>>> import numpy as np
>>> np.set_printoptions(precision=3, suppress=True, linewidth=140)
>>> M = np.loadtxt("case0.csv", delimiter=",")
>>> M
array([[ 24., -16.,  -8.,   0.,  24.,  16., -24., -24.],
       [ -9.,   6.,   3.,   0.,  -9.,  -6.,   9.,   9.],
       [-21.,  14.,   7.,   0., -21., -14.,  21.,  21.],
       [  6.,  -4.,  -2.,   0.,   6.,   4.,  -6.,  -6.],
       [-12.,   8.,   4.,   0., -12.,  -8.,  12.,  12.],
       [ -9.,   6.,   3.,   0.,  -9.,  -6.,   9.,   9.],
       [  9.,  -6.,  -3.,   0.,   9.,   6.,  -9.,  -9.]])
>>> out = M / np.sqrt((M ** 2).mean(axis=1, keepdims=True))
>>> out[2]
array([-1.265,  0.843,  0.422,  0.   , -1.265, -0.843,  1.265,  1.265])
>>> np.linalg.norm(out, axis=1)
array([2.828, 2.828, 2.828, 2.828, 2.828, 2.828, 2.828])
>>> np.round(np.trace(np.linalg.pinv(M) @ M), 3)
np.float64(1.0)
>>> np.abs(np.diag(np.linalg.qr(M)[1])) > 1e-9
array([ True, False, False, False, False, False, False])
>>> M @ np.linalg.pinv(M) @ M
array([[ 24., -16.,  -8.,   0.,  24.,  16., -24., -24.],
       [ -9.,   6.,   3.,   0.,  -9.,  -6.,   9.,   9.],
       [-21.,  14.,   7.,   0., -21., -14.,  21.,  21.],
       [  6.,  -4.,  -2.,   0.,   6.,   4.,  -6.,  -6.],
       [-12.,   8.,   4.,   0., -12.,  -8.,  12.,  12.],
       [ -9.,   6.,   3.,   0.,  -9.,  -6.,   9.,   9.],
       [  9.,  -6.,  -3.,   0.,   9.,   6.,  -9.,  -9.]])
>>> np.linalg.lstsq(M[:-1].T, M[-1])[2]
np.int32(1)
>>> np.unique(M.round(6), axis=0).shape
(6, 8)
>>> out = M[0, 0] * M[1:] - np.outer(M[1:, 0], M[0])
>>> out
array([[0., 0., 0., 0., 0., 0., 0., 0.],
       [0., 0., 0., 0., 0., 0., 0., 0.],
       [0., 0., 0., 0., 0., 0., 0., 0.],
       [0., 0., 0., 0., 0., 0., 0., 0.],
       [0., 0., 0., 0., 0., 0., 0., 0.],
       [0., 0., 0., 0., 0., 0., 0., 0.]])
>>> np.flatnonzero(~out.round(6).any(axis=1))
array([0, 1, 2, 3, 4, 5])
>>> M[:, 0] / M[0, 0]
array([ 1.   , -0.375, -0.875,  0.25 , -0.5  , -0.375,  0.375])
>>> left, s, vt = np.linalg.svd(M)
>>> evecs = vt[:(s > 1e-8).sum()]
>>> rng = np.random.default_rng(60088)
>>> x0 = M[6] + 5 * M[3] + rng.integers(2) * np.eye(8)[7]
>>> x0
array([ 39., -26., -13.,   0.,  39.,  26., -39., -39.])
>>> np.diag(evecs.T @ evecs)
array([0.2  , 0.089, 0.022, 0.   , 0.2  , 0.089, 0.2  , 0.2  ])
>>> round(np.linalg.norm(x0 - evecs.T @ evecs @ x0), 3)
np.float64(0.0)
>>> np.linalg.matrix_rank(np.vstack([M, x0]))
np.int64(1)
>>> evecs.T @ evecs
array([[ 0.2  , -0.133, -0.067,  0.   ,  0.2  ,  0.133, -0.2  , -0.2  ],
       [-0.133,  0.089,  0.044,  0.   , -0.133, -0.089,  0.133,  0.133],
       [-0.067,  0.044,  0.022,  0.   , -0.067, -0.044,  0.067,  0.067],
       [ 0.   ,  0.   ,  0.   ,  0.   ,  0.   ,  0.   ,  0.   ,  0.   ],
       [ 0.2  , -0.133, -0.067,  0.   ,  0.2  ,  0.133, -0.2  , -0.2  ],
       [ 0.133, -0.089, -0.044,  0.   ,  0.133,  0.089, -0.133, -0.133],
       [-0.2  ,  0.133,  0.067,  0.   , -0.2  , -0.133,  0.2  ,  0.2  ],
       [-0.2  ,  0.133,  0.067,  0.   , -0.2  , -0.133,  0.2  ,  0.2  ]])
>>> K = np.loadtxt("dump.csv", delimiter=",")
>>> K
array([[2., 1., 0., 0., 0.],
       [0., 2., 1., 0., 0.],
       [0., 0., 2., 1., 0.],
       [0., 0., 0., 2., 1.],
       [0., 0., 0., 0., 2.]])
>>> w, evecs = np.linalg.eig(K)
>>> K @ evecs[:, 0] - w[0] * evecs[:, 0]
array([0., 0., 0., 0., 0.])
>>> np.prod(w)
np.float64(32.0)
>>> np.sort(np.linalg.eigvals(K.T))
array([2., 2., 2., 2., 2.])
>>> left, s, vt = np.linalg.svd(K, full_matrices=False)
>>> np.cumsum(s ** 2) / np.sum(s ** 2)
array([0.35 , 0.633, 0.828, 0.941, 1.   ])
>>> np.round(left.T @ left, 3) + 0
array([[1., 0., 0., 0., 0.],
       [0., 1., 0., 0., 0.],
       [0., 0., 1., 0., 0.],
       [0., 0., 0., 1., 0.],
       [0., 0., 0., 0., 1.]])
>>> np.allclose(left * s @ vt, K)
True
>>> [int(np.linalg.matrix_rank(np.linalg.matrix_power(K, p))) for p in range(1, 6)]
[5, 5, 5, 5, 5]
>>> np.prod(np.diag(K)), round(np.linalg.det(K), 3)
(np.float64(32.0), np.float64(32.0))
>>> np.linalg.matrix_rank(K - K[0, 0] * np.eye(5))
np.int64(4)
>>> u = np.array([3, 1, -4, 5, -4, -5, 0]) + 0.5
>>> W0 = np.outer(u, u) / (u @ u)
>>> W0
array([[ 0.136,  0.058, -0.136,  0.214, -0.136, -0.175,  0.019],
       [ 0.058,  0.025, -0.058,  0.092, -0.058, -0.075,  0.008],
       [-0.136, -0.058,  0.136, -0.214,  0.136,  0.175, -0.019],
       [ 0.214,  0.092, -0.214,  0.337, -0.214, -0.276,  0.031],
       [-0.136, -0.058,  0.136, -0.214,  0.136,  0.175, -0.019],
       [-0.175, -0.075,  0.175, -0.276,  0.175,  0.226, -0.025],
       [ 0.019,  0.008, -0.019,  0.031, -0.019, -0.025,  0.003]])
>>> left, s, vt = np.linalg.svd(W0)
>>> evecs = vt[:(s > 1e-8).sum()]
>>> x0 = W0[4] + -3 * W0[6] + rng.integers(2) * np.eye(7)[4]
>>> x0
array([-0.195, -0.084,  0.195, -0.306,  0.195,  0.251, -0.028])
>>> np.linalg.matrix_rank(np.vstack([W0, x0]))
np.int64(1)
>>> np.round(np.linalg.norm(M, 2) / np.linalg.norm(M), 3)
np.float64(1.0)
>>> x0 = np.array([1, 1, -1, 1, -1, 0, -1])
>>> W0 @ x0
array([ 0.663,  0.284, -0.663,  1.042, -0.663, -0.852,  0.095])
>>> round(np.trace(W0), 3)
np.float64(1.0)
>>> round((x0 - W0 @ x0) @ (W0 @ x0), 3)
np.float64(-0.0)
>>> np.eye(7) - W0
array([[ 0.864, -0.058,  0.136, -0.214,  0.136,  0.175, -0.019],
       [-0.058,  0.975,  0.058, -0.092,  0.058,  0.075, -0.008],
       [ 0.136,  0.058,  0.864,  0.214, -0.136, -0.175,  0.019],
       [-0.214, -0.092,  0.214,  0.663,  0.214,  0.276, -0.031],
       [ 0.136,  0.058, -0.136,  0.214,  0.864, -0.175,  0.019],
       [ 0.175,  0.075, -0.175,  0.276, -0.175,  0.774,  0.025],
       [-0.019, -0.008,  0.019, -0.031,  0.019,  0.025,  0.997]])
>>> W0 @ W0 @ x0
array([ 0.663,  0.284, -0.663,  1.042, -0.663, -0.852,  0.095])
>>> np.linalg.cond(W0) > 100
np.True_
>>> round(float(np.linalg.norm(W0, 2) / np.linalg.norm(W0)), 3)
1.0
>>> np.argsort(-np.linalg.norm(W0, axis=0).round(6), kind="stable")[:3]
array([3, 5, 0])
>>> w, evecs = np.linalg.eigh(W0)
>>> np.abs(evecs[:, -1])
array([0.369, 0.158, 0.369, 0.581, 0.369, 0.475, 0.053])
>>> np.unique(w.round(6) + 0, return_counts=True)[1]
array([6, 1])
>>> np.round(evecs.T @ evecs, 3) + 0
array([[1., 0., 0., 0., 0., 0., 0.],
       [0., 1., 0., 0., 0., 0., 0.],
       [0., 0., 1., 0., 0., 0., 0.],
       [0., 0., 0., 1., 0., 0., 0.],
       [0., 0., 0., 0., 1., 0., 0.],
       [0., 0., 0., 0., 0., 1., 0.],
       [0., 0., 0., 0., 0., 0., 1.]])
>>> (w > 1e-8).sum(), (w < -1e-8).sum()
(np.int64(1), np.int64(0))
>>> w.sum(), round(np.trace(W0), 3)
(np.float64(1.0), np.float64(1.0))
>>> np.round(evecs.T @ W0 @ evecs, 3) + 0
array([[0., 0., 0., 0., 0., 0., 0.],
       [0., 0., 0., 0., 0., 0., 0.],
       [0., 0., 0., 0., 0., 0., 0.],
       [0., 0., 0., 0., 0., 0., 0.],
       [0., 0., 0., 0., 0., 0., 0.],
       [0., 0., 0., 0., 0., 0., 0.],
       [0., 0., 0., 0., 0., 0., 1.]])
>>> w.round(3) + 0
array([0., 0., 0., 0., 0., 0., 1.])
>>> np.abs(evecs[:, -1]).round(6).argmax()
np.int64(3)
